$ ipython --no-banner

In [1]: import numpy as np

In [2]: np.set_printoptions(precision=1, suppress=True, linewidth=100, floatmode="fixed")

In [3]: rd = lambda a: np.round(a, 1) + 0

In [4]: feats = np.load("case0.npy")

In [5]: feats
Out[5]: 
array([[0.0, 1.0, 1.0, 1.0, 1.0, 1.0],
       [1.0, 0.0, 1.0, 1.0, 1.0, 1.0],
       [1.0, 1.0, 0.0, 1.0, 1.0, 1.0],
       [1.0, 1.0, 1.0, 0.0, 1.0, 1.0],
       [1.0, 1.0, 1.0, 1.0, 0.0, 1.0],
       [1.0, 1.0, 1.0, 1.0, 1.0, 0.0]])

In [6]: evals, vecs = np.linalg.eigh(feats)

In [7]: x0 = np.array([2, 2, 0, -1, -2, -1])

In [8]: rd(np.linalg.eigvalsh(feats[1:, 1:]))
Out[8]: array([-1.0, -1.0, -1.0, -1.0,  4.0])

In [9]: np.abs(feats).sum(axis=1).max(), rd(np.abs(evals).max())
Out[9]: (np.float64(5.0), np.float64(5.0))

In [10]: x0 @ feats @ x0
Out[10]: np.float64(-14.0)

In [11]: print(x0 @ feats @ x0 / (x0 @ x0), rd(evals[0]), rd(evals[-1]))
-1.0 -1.0 5.0

In [12]: (np.sign(vecs[:, -1].round(6)) == np.sign(vecs[0, -1].round(6))).astype(int)
Out[12]: array([1, 1, 1, 1, 1, 1])

In [13]: feats @ feats
Out[13]: 
array([[5.0, 4.0, 4.0, 4.0, 4.0, 4.0],
       [4.0, 5.0, 4.0, 4.0, 4.0, 4.0],
       [4.0, 4.0, 5.0, 4.0, 4.0, 4.0],
       [4.0, 4.0, 4.0, 5.0, 4.0, 4.0],
       [4.0, 4.0, 4.0, 4.0, 5.0, 4.0],
       [4.0, 4.0, 4.0, 4.0, 4.0, 5.0]])

In [14]: np.allclose(feats, feats.T)
Out[14]: True

In [15]: rd(np.linalg.det(feats))
Out[15]: np.float64(-5.0)

In [16]: rd(np.linalg.matrix_power(feats, 4))
Out[16]: 
array([[105.0, 104.0, 104.0, 104.0, 104.0, 104.0],
       [104.0, 105.0, 104.0, 104.0, 104.0, 104.0],
       [104.0, 104.0, 105.0, 104.0, 104.0, 104.0],
       [104.0, 104.0, 104.0, 105.0, 104.0, 104.0],
       [104.0, 104.0, 104.0, 104.0, 105.0, 104.0],
       [104.0, 104.0, 104.0, 104.0, 104.0, 105.0]])

In [17]: (feats + feats.T) / 2
Out[17]: 
array([[0.0, 1.0, 1.0, 1.0, 1.0, 1.0],
       [1.0, 0.0, 1.0, 1.0, 1.0, 1.0],
       [1.0, 1.0, 0.0, 1.0, 1.0, 1.0],
       [1.0, 1.0, 1.0, 0.0, 1.0, 1.0],
       [1.0, 1.0, 1.0, 1.0, 0.0, 1.0],
       [1.0, 1.0, 1.0, 1.0, 1.0, 0.0]])

In [18]: np.allclose(feats @ feats.T, feats.T @ feats)
Out[18]: True
